$ python3 -q
>>> import numpy as np
>>> np.set_printoptions(suppress=True, linewidth=120)
>>> W0 = np.loadtxt("sample7.csv", delimiter=",")
>>> W0
array([[-1.109,  2.383,  2.762],
       [ 0.007, -0.639, -0.156],
       [-0.253,  1.121,  1.488],
       [-0.17 ,  0.601,  0.667],
       [ 1.279, -2.786, -3.594],
       [-1.079,  3.232,  4.026],
       [-0.289,  0.714,  1.147],
       [-0.844,  3.06 ,  4.259],
       [-0.357, -0.187,  0.102],
       [-1.383,  2.688,  3.356],
       [-0.204,  1.787,  2.086],
       [ 0.035, -0.76 , -1.763],
       [ 0.066, -1.13 , -1.804],
       [-0.655,  2.001,  2.288]])
>>> dist = np.linalg.norm(W0[:, None] - W0[None], axis=-1)
>>> np.flatnonzero(dist[2] < dist.mean() / 2)
array([ 2,  3,  6, 10, 13])
>>> dist[2].round(6).argsort(kind="stable")[:4]
array([ 2,  6, 10,  3])
>>> dist.mean(axis=1).argmax()
np.int64(4)
>>> dist[:5, :5].round(3)
array([[0.   , 4.347, 1.987, 2.906, 8.533],
       [4.347, 0.   , 2.422, 1.499, 4.248],
       [1.987, 2.422, 0.   , 0.975, 6.591],
       [2.906, 1.499, 0.975, 0.   , 5.633],
       [8.533, 4.248, 6.591, 5.633, 0.   ]])
>>> (dist + 1e9 * np.eye(14)).round(6).argmin(axis=1)
array([ 9,  8,  6,  6, 12,  7,  3,  5,  1,  0, 13, 12, 11, 10])
>>> dist.shape
(14, 14)
>>> X = np.load("a.npy")
>>> X.round(3)
array([[0.667, 0.   , 0.   , 0.   , 0.333, 0.   , 0.   ],
       [0.   , 0.333, 0.333, 0.   , 0.333, 0.   , 0.   ],
       [0.   , 0.   , 0.333, 0.333, 0.   , 0.333, 0.   ],
       [0.25 , 0.25 , 0.   , 0.5  , 0.   , 0.   , 0.   ],
       [0.333, 0.   , 0.   , 0.333, 0.333, 0.   , 0.   ],
       [0.   , 0.   , 0.   , 0.   , 0.   , 1.   , 0.   ],
       [0.25 , 0.   , 0.   , 0.   , 0.25 , 0.25 , 0.25 ]])
>>> f = np.array([-8, -8, -3, 5, 3, 7, -5])
>>> B = X + np.outer(f, np.eye(7)[0])
>>> np.linalg.matrix_rank(B - X)
np.int64(1)
>>> np.round(np.linalg.det(B) / np.linalg.det(X), 3), np.round(1 + np.linalg.solve(X, f)[0], 3)
(np.float64(-14.833), np.float64(-14.833))
>>> np.linalg.matrix_rank(np.linalg.inv(B) - np.linalg.inv(X), tol=1e-8)
np.int64(1)
>>> f = np.array([0, 2, -2])
>>> np.round(np.polyval(f, X[4]), 3)
array([-1.333, -2.   , -2.   , -1.333, -1.333, -2.   , -2.   ])
>>> np.round(np.correlate(X[4], X[6], "full"), 3)
array([0.083, 0.083, 0.083, 0.083, 0.167, 0.167, 0.167, 0.   , 0.   , 0.083, 0.083, 0.   , 0.   ])
>>> np.round(np.array([np.convolve(row, f, "same") for row in X]), 3)
array([[ 1.333, -1.333,  0.   ,  0.   ,  0.667, -0.667,  0.   ],
       [ 0.   ,  0.667,  0.   , -0.667,  0.667, -0.667,  0.   ],
       [ 0.   ,  0.   ,  0.667,  0.   , -0.667,  0.667, -0.667],
       [ 0.5  ,  0.   , -0.5  ,  1.   , -1.   ,  0.   ,  0.   ],
       [ 0.667, -0.667,  0.   ,  0.667,  0.   , -0.667,  0.   ],
       [ 0.   ,  0.   ,  0.   ,  0.   ,  0.   ,  2.   , -2.   ],
       [ 0.5  , -0.5  ,  0.   ,  0.   ,  0.5  ,  0.   ,  0.   ]])
>>> np.cross(X[4, :3], X[6, :3])
array([0., 0., 0.])
>>> ang = np.radians(82)
>>> R = np.eye(7)
>>> R[4, 4] = R[3, 3] = np.cos(ang)
>>> R[4, 3], R[3, 4] = -np.sin(ang), np.sin(ang)
>>> R.round(3)
array([[ 1.   ,  0.   ,  0.   ,  0.   ,  0.   ,  0.   ,  0.   ],
       [ 0.   ,  1.   ,  0.   ,  0.   ,  0.   ,  0.   ,  0.   ],
       [ 0.   ,  0.   ,  1.   ,  0.   ,  0.   ,  0.   ,  0.   ],
       [ 0.   ,  0.   ,  0.   ,  0.139,  0.99 ,  0.   ,  0.   ],
       [ 0.   ,  0.   ,  0.   , -0.99 ,  0.139,  0.   ,  0.   ],
       [ 0.   ,  0.   ,  0.   ,  0.   ,  0.   ,  1.   ,  0.   ],
       [ 0.   ,  0.   ,  0.   ,  0.   ,  0.   ,  0.   ,  1.   ]])
>>> B = X @ R.T
>>> np.round(np.abs(B - X).max(axis=0), 3)
array([0.   , 0.   , 0.   , 0.43 , 0.617, 0.   , 0.   ])
>>> np.allclose(X @ X.T, B @ B.T)
True
>>> np.round(W0.mean(axis=0), 3)
array([-0.354,  0.863,  1.062])
>>> np.round(np.linalg.svd(W0, compute_uv=False), 3)
array([11.998,  1.07 ,  0.736])
>>> np.linalg.matrix_rank(W0)
np.int64(3)
>>> np.abs(W0).max()
np.float64(4.259)
>>> W0.shape
(14, 3)
>>> def softmax(z):
...     e = np.exp(z - z.max(axis=-1, keepdims=True))
...     return e / e.sum(axis=-1, keepdims=True)
... 
>>> np.round(softmax(X[5]), 3)
array([0.115, 0.115, 0.115, 0.115, 0.115, 0.312, 0.115])
>>> np.round(softmax(X[5] + -3), 3)
array([0.115, 0.115, 0.115, 0.115, 0.115, 0.312, 0.115])
>>> np.round(softmax(X).sum(axis=1), 3)
array([1., 1., 1., 1., 1., 1., 1.])
>>> S = X @ X.T / np.sqrt(7)
>>> softmax(S).round(6).argmax(axis=1)
array([0, 1, 2, 3, 0, 5, 0])
>>> J = np.array([[2, 6, 2, 4, 5, 7, 5, 4],
...     [9, 2, 1, 1, 8, 1, 8, 2],
...     [0, 9, 1, 3, 8, 8, 4, 6],
...     [2, 0, 6, 7, 7, 4, 3, 7],
...     [6, 2, 5, 0, 5, 0, 1, 3],
...     [5, 2, 6, 3, 6, 2, 6, 3],
...     [2, 2, 8, 5, 4, 6, 7, 8],
...     [3, 7, 5, 6, 0, 9, 1, 9]])
>>> J
array([[2, 6, 2, 4, 5, 7, 5, 4],
       [9, 2, 1, 1, 8, 1, 8, 2],
       [0, 9, 1, 3, 8, 8, 4, 6],
       [2, 0, 6, 7, 7, 4, 3, 7],
       [6, 2, 5, 0, 5, 0, 1, 3],
       [5, 2, 6, 3, 6, 2, 6, 3],
       [2, 2, 8, 5, 4, 6, 7, 8],
       [3, 7, 5, 6, 0, 9, 1, 9]])
>>> round(float(np.linalg.det(J)), 3)
-662582.0
>>> np.linalg.matrix_power(J, 3)
array([[4116, 4767, 5190, 4279, 6120, 5747, 4904, 6447],
       [3882, 4243, 4676, 3836, 5582, 5082, 4548, 5760],
       [4341, 5285, 5425, 4556, 6555, 6299, 5275, 6876],
       [4619, 4891, 5332, 4474, 6467, 5787, 5054, 6642],
       [3093, 2647, 3176, 2455, 3884, 3099, 3251, 3686],
       [4355, 4363, 5030, 4026, 5946, 5202, 4809, 6065],
       [5673, 5845, 6668, 5498, 7883, 7043, 6346, 8160],
       [5325, 5371, 6342, 5167, 7430, 6575, 6045, 7622]])
>>> J @ J
array([[153, 104, 163, 118, 189, 132, 164, 172],
       [113, 115, 147, 103, 154, 145, 140, 162],
       [201, 109, 178, 113, 205, 123, 175, 179],
       [107, 143, 170, 144, 178, 179, 114, 213],
       [ 71, 118,  67,  64, 115, 117,  81, 108],
       [101, 137, 141, 115, 176, 164, 137, 180],
       [124, 178, 196, 170, 209, 226, 170, 253],
       [155, 160, 161, 162, 211, 197, 179, 214]])
>>> (J - J.T) / 2
array([[ 0. , -1.5,  1. ,  1. , -0.5,  1. ,  1.5,  0.5],
       [ 1.5,  0. , -4. ,  0.5,  3. , -0.5,  3. , -2.5],
       [-1. ,  4. ,  0. , -1.5,  1.5,  1. , -2. ,  0.5],
       [-1. , -0.5,  1.5,  0. ,  3.5,  0.5, -1. ,  0.5],
       [ 0.5, -3. , -1.5, -3.5,  0. , -3. , -1.5,  1.5],
       [-1. ,  0.5, -1. , -0.5,  3. ,  0. ,  0. , -3. ],
       [-1.5, -3. ,  2. ,  1. ,  1.5,  0. ,  0. ,  3.5],
       [-0.5,  2.5, -0.5, -0.5, -1.5,  3. , -3.5,  0. ]])
>>> np.round(np.sort(np.abs(np.linalg.eigvals(J))), 3)
array([ 2.538,  2.538,  4.324,  4.324,  4.804,  4.804,  6.877, 34.672])
>>> round(float(np.abs(np.linalg.eigvals(J)).max()), 3)
34.672
>>> B = J / np.sqrt((J ** 2).mean(axis=1, keepdims=True))
>>> B[4].round(3)
array([1.697, 0.566, 1.414, 0.   , 1.414, 0.   , 0.283, 0.849])
>>> np.round(np.linalg.norm(B, axis=1), 3)
array([2.828, 2.828, 2.828, 2.828, 2.828, 2.828, 2.828, 2.828])
>>> m1 = np.load("data.npy")
>>> m1
array([[0, 0, 1, 0, 0, 1, 0, 0],
       [0, 0, 0, 1, 0, 0, 0, 0],
       [1, 0, 0, 0, 0, 1, 1, 0],
       [0, 1, 0, 0, 0, 0, 0, 0],
       [0, 0, 0, 0, 0, 0, 0, 1],
       [1, 0, 1, 0, 0, 0, 0, 0],
       [0, 0, 1, 0, 0, 0, 0, 0],
       [0, 0, 0, 0, 1, 0, 0, 0]])
>>> np.round(softmax(m1[2] + -2), 3)
array([0.207, 0.076, 0.076, 0.076, 0.076, 0.207, 0.207, 0.076])
>>> np.round(softmax(10 * m1[2]), 3) + 0
array([0.333, 0.   , 0.   , 0.   , 0.   , 0.333, 0.333, 0.   ])
>>> np.round(softmax(m1).sum(axis=1), 3)
array([1., 1., 1., 1., 1., 1., 1., 1.])
>>> S = m1 @ m1.T / np.sqrt(8)
>>> np.round(softmax(S), 3)
array([[0.197, 0.097, 0.138, 0.097, 0.097, 0.138, 0.138, 0.097],
       [0.119, 0.169, 0.119, 0.119, 0.119, 0.119, 0.119, 0.119],
       [0.133, 0.093, 0.269, 0.093, 0.093, 0.133, 0.093, 0.093],
       [0.119, 0.119, 0.119, 0.169, 0.119, 0.119, 0.119, 0.119],
       [0.119, 0.119, 0.119, 0.119, 0.169, 0.119, 0.119, 0.119],
       [0.138, 0.097, 0.138, 0.097, 0.097, 0.197, 0.138, 0.097],
       [0.154, 0.108, 0.108, 0.108, 0.108, 0.154, 0.154, 0.108],
       [0.119, 0.119, 0.119, 0.119, 0.119, 0.119, 0.119, 0.169]])
>>> vals, V = np.linalg.eigh(m1)
>>> np.round(np.abs(V[:, -1]), 3) + 0
array([0.523, 0.   , 0.612, 0.   , 0.   , 0.523, 0.282, 0.   ])
>>> vals.round(3)
array([-1.481, -1.   , -1.   , -1.   ,  0.311,  1.   ,  1.   ,  2.17 ])
>>> np.round(np.linalg.eigvalsh(m1 + 4 * np.eye(8)), 3)
array([2.519, 3.   , 3.   , 3.   , 4.311, 5.   , 5.   , 6.17 ])
>>> np.round(V.T @ V, 3) + 0
array([[1., 0., 0., 0., 0., 0., 0., 0.],
       [0., 1., 0., 0., 0., 0., 0., 0.],
       [0., 0., 1., 0., 0., 0., 0., 0.],
       [0., 0., 0., 1., 0., 0., 0., 0.],
       [0., 0., 0., 0., 1., 0., 0., 0.],
       [0., 0., 0., 0., 0., 1., 0., 0.],
       [0., 0., 0., 0., 0., 0., 1., 0.],
       [0., 0., 0., 0., 0., 0., 0., 1.]])
>>> (vals > 1e-8).sum(), (vals < -1e-8).sum()
(np.int64(4), np.int64(4))
